$ ipython --no-banner

In [1]: import numpy as np

In [2]: from numpy import linalg as LA

In [3]: np.set_printoptions(suppress=True, linewidth=120)

In [4]: feats = np.loadtxt("out13.csv", delimiter=",")

In [5]: feats
Out[5]: 
array([[1.   , 0.5  , 0.25 , 0.125],
       [0.5  , 1.   , 0.5  , 0.25 ],
       [0.25 , 0.5  , 1.   , 0.5  ],
       [0.125, 0.25 , 0.5  , 1.   ]])

In [6]: M2 = np.array([[1, 1, 3], [3, 3, 2]])

In [7]: W2 = np.kron(M2, feats)

In [8]: W2
Out[8]: 
array([[1.   , 0.5  , 0.25 , 0.125, 1.   , 0.5  , 0.25 , 0.125, 3.   , 1.5  , 0.75 , 0.375],
       [0.5  , 1.   , 0.5  , 0.25 , 0.5  , 1.   , 0.5  , 0.25 , 1.5  , 3.   , 1.5  , 0.75 ],
       [0.25 , 0.5  , 1.   , 0.5  , 0.25 , 0.5  , 1.   , 0.5  , 0.75 , 1.5  , 3.   , 1.5  ],
       [0.125, 0.25 , 0.5  , 1.   , 0.125, 0.25 , 0.5  , 1.   , 0.375, 0.75 , 1.5  , 3.   ],
       [3.   , 1.5  , 0.75 , 0.375, 3.   , 1.5  , 0.75 , 0.375, 2.   , 1.   , 0.5  , 0.25 ],
       [1.5  , 3.   , 1.5  , 0.75 , 1.5  , 3.   , 1.5  , 0.75 , 1.   , 2.   , 1.   , 0.5  ],
       [0.75 , 1.5  , 3.   , 1.5  , 0.75 , 1.5  , 3.   , 1.5  , 0.5  , 1.   , 2.   , 1.   ],
       [0.375, 0.75 , 1.5  , 3.   , 0.375, 0.75 , 1.5  , 3.   , 0.25 , 0.5  , 1.   , 2.   ]])

In [9]: W2.shape
Out[9]: (8, 12)

In [10]: rng = np.random.default_rng(917611)

In [11]: ang = np.sort(rng.uniform(-2, 2, 19))

In [12]: W0 = np.c_[ang, ang ** 2, ang ** 3] @ np.array([[1, 2, 2], [3, 0, 0], [3, 1, 1]])

In [13]: W0.round(3)
Out[13]: 
array([[-13.904, -11.946, -11.946],
       [-13.517, -11.729, -11.729],
       [-11.545, -10.6  , -10.6  ],
       [ -7.253,  -7.983,  -7.983],
       [ -5.811,  -7.028,  -7.028],
       [ -3.441,  -5.301,  -5.301],
       [ -1.481,  -3.55 ,  -3.55 ],
       [ -0.6  ,  -2.44 ,  -2.44 ],
       [ -0.198,  -1.544,  -1.544],
       [ -0.126,  -1.139,  -1.139],
       [ -0.121,  -1.076,  -1.076],
       [ -0.026,  -0.058,  -0.058],
       [  1.547,   1.09 ,   1.09 ],
       [  3.059,   1.692,   1.692],
       [  3.777,   1.948,   1.948],
       [  6.016,   2.689,   2.689],
       [  6.874,   2.961,   2.961],
       [ 20.46 ,   6.977,   6.977],
       [ 33.9  ,  10.829,  10.829]])

In [14]: vals, vecs = LA.eig(feats)

In [15]: np.round(np.prod(vals), 3)
Out[15]: np.float64(0.422)

In [16]: np.round(np.sort(LA.eigvals(feats @ feats)), 3)
Out[16]: array([0.141, 0.291, 1.   , 4.35 ])

In [17]: vals.round(3)
Out[17]: array([2.086, 1.   , 0.539, 0.375])

In [18]: np.round(np.sort(LA.eigvals(feats.T)), 3)
Out[18]: array([0.375, 0.539, 1.   , 2.086])

In [19]: Xc = W0 - W0.mean(axis=0)

In [20]: vecs = LA.svd(Xc)[2][:2]

In [21]: M2 = Xc - Xc @ vecs.T @ vecs

In [22]: np.round(np.diag(vecs.T @ vecs), 3)
Out[22]: array([1. , 0.5, 0.5])

In [23]: np.round(np.cov(Xc @ vecs.T, rowvar=False), 3) + 0
Out[23]: 
array([[195.785,   0.   ],
       [  0.   ,   5.727]])

In [24]: x = np.array([0, 3, 2])

In [25]: a = np.maximum(W0 @ x, 0)

In [26]: np.flatnonzero(a > 1e-9)
Out[26]: array([12, 13, 14, 15, 16, 17, 18])

In [27]: np.round(W0 * (a > 1e-9)[:, None], 3)
Out[27]: 
array([[-0.   , -0.   , -0.   ],
       [-0.   , -0.   , -0.   ],
       [-0.   , -0.   , -0.   ],
       [-0.   , -0.   , -0.   ],
       [-0.   , -0.   , -0.   ],
       [-0.   , -0.   , -0.   ],
       [-0.   , -0.   , -0.   ],
       [-0.   , -0.   , -0.   ],
       [-0.   , -0.   , -0.   ],
       [-0.   , -0.   , -0.   ],
       [-0.   , -0.   , -0.   ],
       [-0.   , -0.   , -0.   ],
       [ 1.547,  1.09 ,  1.09 ],
       [ 3.059,  1.692,  1.692],
       [ 3.777,  1.948,  1.948],
       [ 6.016,  2.689,  2.689],
       [ 6.874,  2.961,  2.961],
       [20.46 ,  6.977,  6.977],
       [33.9  , 10.829, 10.829]])

In [28]: np.round(np.maximum(W0 @ (3 * x), 0), 3)
Out[28]: 
array([  0.   ,   0.   ,   0.   ,   0.   ,   0.   ,   0.   ,   0.   ,   0.   ,   0.   ,   0.   ,   0.   ,   0.   ,
        16.354,  25.383,  29.215,  40.338,  44.41 , 104.654, 162.428])

In [29]: np.round(np.tanh(W0 @ x), 3)
Out[29]: 
array([-1.   , -1.   , -1.   , -1.   , -1.   , -1.   , -1.   , -1.   , -1.   , -1.   , -1.   , -0.282,  1.   ,  1.   ,
        1.   ,  1.   ,  1.   ,  1.   ,  1.   ])

In [30]: a.round(3)
Out[30]: 
array([ 0.   ,  0.   ,  0.   ,  0.   ,  0.   ,  0.   ,  0.   ,  0.   ,  0.   ,  0.   ,  0.   ,  0.   ,  5.451,  8.461,
        9.738, 13.446, 14.803, 34.885, 54.143])
